$ ipython --no-banner

In [1]: import numpy as np

In [2]: from numpy import linalg as LA

In [3]: np.set_printoptions(suppress=True, linewidth=160)

In [4]: rng = np.random.default_rng(85)

In [5]: labels = rng.integers(0, 2, 3)

In [6]: feats = (labels[:, None] == labels) * -2 + np.eye(3)

In [7]: print(feats)
[[-1.  0. -2.]
 [ 0. -1.  0.]
 [-2.  0. -1.]]

In [8]: print([round(float(LA.det(feats[:i, :i])), 2) + 0 for i in range(1, 4)])
[-1.0, 1.0, 3.0]

In [9]: print(round(LA.eigvalsh(feats).min(), 2))
-3.0

In [10]: E = np.loadtxt("a.csv", delimiter=",")

In [11]: print(E)
[[ 4.  4.  6. -6. -6. -9.]
 [ 4.  2.  0. -6. -3.  0.]
 [ 2.  0.  4. -3.  0. -6.]
 [-6. -6. -9.  2.  2.  3.]
 [-6. -3.  0.  2.  1.  0.]
 [-3.  0. -6.  1.  0.  2.]]

In [12]: r0, v = E[4], E[5]

In [13]: print(r0 @ r0)
50.0

In [14]: p = (r0 @ v) / (r0 @ r0) * r0

In [15]: print(p.round(2))
[-2.4 -1.2  0.   0.8  0.4  0. ]

In [16]: print(round(float(LA.norm(r0 + v) ** 2 + LA.norm(r0 - v) ** 2), 2))
200.0

In [17]: m1 = np.loadtxt("w.csv", delimiter=",")

In [18]: print(m1.round(2))
[[-0.66 -0.12  0.73]
 [ 0.75  0.01  0.67]
 [ 0.12 -0.72 -0.14]
 [ 0.    0.68 -0.04]]

In [19]: # orthonormal columns

In [20]: Q, R = LA.qr(m1)

In [21]: print(np.round(Q @ R, 2))
[[-0.66 -0.12  0.73]
 [ 0.75  0.01  0.67]
 [ 0.12 -0.72 -0.14]
 [ 0.    0.68 -0.04]]

In [22]: print(np.round(Q.T @ Q, 2) + 0)
[[1. 0. 0.]
 [0. 1. 0.]
 [0. 0. 1.]]

In [23]: print(np.trace(Q @ Q.T))
3.0

In [24]: print(np.allclose(R.T @ R, m1.T @ m1))
True

In [25]: print(Q.shape, R.shape)
(4, 3) (3, 3)

In [26]: print(R.round(2) + 0)
[[1. 0. 0.]
 [0. 1. 0.]
 [0. 0. 1.]]

In [27]: r0 = np.array([3, 1, 6])

In [28]: print(np.round(np.cross(m1[2, :3], m1[1, :3]), 2))
[-0.48 -0.19  0.54]

In [29]: print(np.round(np.polyval(r0, m1[2]), 2))
[6.16 6.83 5.92]

In [30]: print(np.round(np.convolve(m1[2], r0), 2))
[ 0.36 -2.04 -0.43 -4.46 -0.86]

In [31]: proj = m1 @ LA.solve(m1.T @ m1, m1.T)

In [32]: print(np.round((np.eye(4) - proj) @ m1, 2) + 0)
[[0. 0. 0.]
 [0. 0. 0.]
 [0. 0. 0.]
 [0. 0. 0.]]

In [33]: print(round(np.trace(proj), 2))
3.0

In [34]: print(np.round(LA.eigvalsh(proj), 2) + 0)
[0. 1. 1. 1.]

In [35]: print(np.round(proj @ m1[:, 0], 2) + 0)
[-0.66  0.75  0.12  0.  ]
